$ ipython --no-banner

In [1]: import numpy as np

In [2]: from numpy import linalg as LA

In [3]: np.set_printoptions(precision=2, suppress=True, linewidth=120, legacy="1.25")

In [4]: E = np.cumsum(np.array([[0, 1, 1, 0, 2, 1, 1],
   ...:     [1, 0, 0, 2, 0, 1, 1],
   ...:     [1, 1, 1, 1, 1, 2, 1],
   ...:     [1, 2, 2, 2, 1, 1, 0],
   ...:     [0, 1, 2, 2, 1, 0, 1],
   ...:     [0, 2, 2, 0, 2, 2, 1],
   ...:     [1, 1, 2, 1, 1, 0, 1],
   ...:     [0, 2, 1, 0, 2, 1, 2],
   ...:     [0, 1, 0, 0, 0, 2, 1],
   ...:     [1, 2, 2, 2, 1, 2, 0],
   ...:     [0, 2, 1, 0, 2, 2, 1],
   ...:     [1, 1, 1, 0, 0, 1, 0],
   ...:     [0, 0, 2, 2, 1, 2, 1],
   ...:     [2, 2, 0, 0, 0, 0, 0],
   ...:     [1, 1, 2, 2, 2, 0, 2],
   ...:     [0, 2, 0, 2, 0, 1, 0],
   ...:     [1, 2, 2, 1, 1, 1, 0],
   ...:     [1, 0, 0, 0, 1, 0, 1],
   ...:     [1, 2, 0, 2, 2, 1, 0],
   ...:     [0, 2, 1, 0, 2, 2, 0],
   ...:     [0, 2, 0, 0, 1, 2, 1],
   ...:     [1, 2, 2, 1, 2, 2, 1],
   ...:     [0, 1, 1, 1, 0, 2, 0],
   ...:     [1, 0, 2, 1, 1, 0, 0]]), axis=0)

In [5]: E
Out[5]: 
array([[ 0,  1,  1,  0,  2,  1,  1],
       [ 1,  1,  1,  2,  2,  2,  2],
       [ 2,  2,  2,  3,  3,  4,  3],
       [ 3,  4,  4,  5,  4,  5,  3],
       [ 3,  5,  6,  7,  5,  5,  4],
       [ 3,  7,  8,  7,  7,  7,  5],
       [ 4,  8, 10,  8,  8,  7,  6],
       [ 4, 10, 11,  8, 10,  8,  8],
       [ 4, 11, 11,  8, 10, 10,  9],
       [ 5, 13, 13, 10, 11, 12,  9],
       [ 5, 15, 14, 10, 13, 14, 10],
       [ 6, 16, 15, 10, 13, 15, 10],
       [ 6, 16, 17, 12, 14, 17, 11],
       [ 8, 18, 17, 12, 14, 17, 11],
       [ 9, 19, 19, 14, 16, 17, 13],
       [ 9, 21, 19, 16, 16, 18, 13],
       [10, 23, 21, 17, 17, 19, 13],
       [11, 23, 21, 17, 18, 19, 14],
       [12, 25, 21, 19, 20, 20, 14],
       [12, 27, 22, 19, 22, 22, 14],
       [12, 29, 22, 19, 23, 24, 15],
       [13, 31, 24, 20, 25, 26, 16],
       [13, 32, 25, 21, 25, 28, 16],
       [14, 32, 27, 22, 26, 28, 16]])

In [6]: x0 = np.array([5, -1, 4, 3, 4, 3, 0])

In [7]: y = E @ x0

In [8]: np.round(LA.solve(E.T @ E, E.T @ y), 2) + 0
Out[8]: array([ 5., -1.,  4.,  3.,  4.,  3.,  0.])

In [9]: np.round(LA.lstsq(E, y)[0], 2) + 0
Out[9]: array([ 5., -1.,  4.,  3.,  4.,  3.,  0.])

In [10]: np.round(LA.pinv(E) @ E, 2) + 0
Out[10]: 
array([[1., 0., 0., 0., 0., 0., 0.],
       [0., 1., 0., 0., 0., 0., 0.],
       [0., 0., 1., 0., 0., 0., 0.],
       [0., 0., 0., 1., 0., 0., 0.],
       [0., 0., 0., 0., 1., 0., 0.],
       [0., 0., 0., 0., 0., 1., 0.],
       [0., 0., 0., 0., 0., 0., 1.]])

In [11]: rng = np.random.default_rng(32)

In [12]: y = y + 0.3 * rng.normal(size=24)

In [13]: y
Out[13]: 
array([ 14.27,  28.23,  48.99,  73.2 ,  89.8 , 109.45, 129.5 , 142.14, 146.38, 173.68, 189.81, 201.1 , 225.4 , 233.09,
       258.87, 266.14, 286.93, 296.05, 315.8 , 331.64, 340.38, 367.9 , 380.04, 399.82])

In [14]: c, *_ = LA.lstsq(E, y)

In [15]: np.round(E.T @ (y - E @ c), 2) + 0
Out[15]: array([0., 0., 0., 0., 0., 0., 0.])

In [16]: [round(float(LA.norm(LA.solve(E.T @ E + lam * np.eye(7), E.T @ y))), 2) for lam in (0, 1, 10, 100)]
Out[16]: [8.78, 8.16, 6.82, 6.2]

In [17]: Xs = E - E.mean(axis=0)

In [18]: left, s, Vt = LA.svd(Xs, full_matrices=False)

In [19]: np.round(s ** 2 / (s ** 2).sum(), 2) + 0
Out[19]: array([0.99, 0.01, 0.  , 0.  , 0.  , 0.  , 0.  ])

In [20]: np.searchsorted(np.cumsum(s ** 2) / (s ** 2).sum(), 0.9) + 1
Out[20]: 1

In [21]: np.abs(left[:, 0]).argmax()
Out[21]: 0

In [22]: Vt[0] * np.sign(Vt[0, np.abs(Vt[0]).argmax()])
Out[22]: array([0.22, 0.53, 0.41, 0.33, 0.39, 0.43, 0.25])

In [23]: np.abs(Vt[0]).argmax()
Out[23]: 1
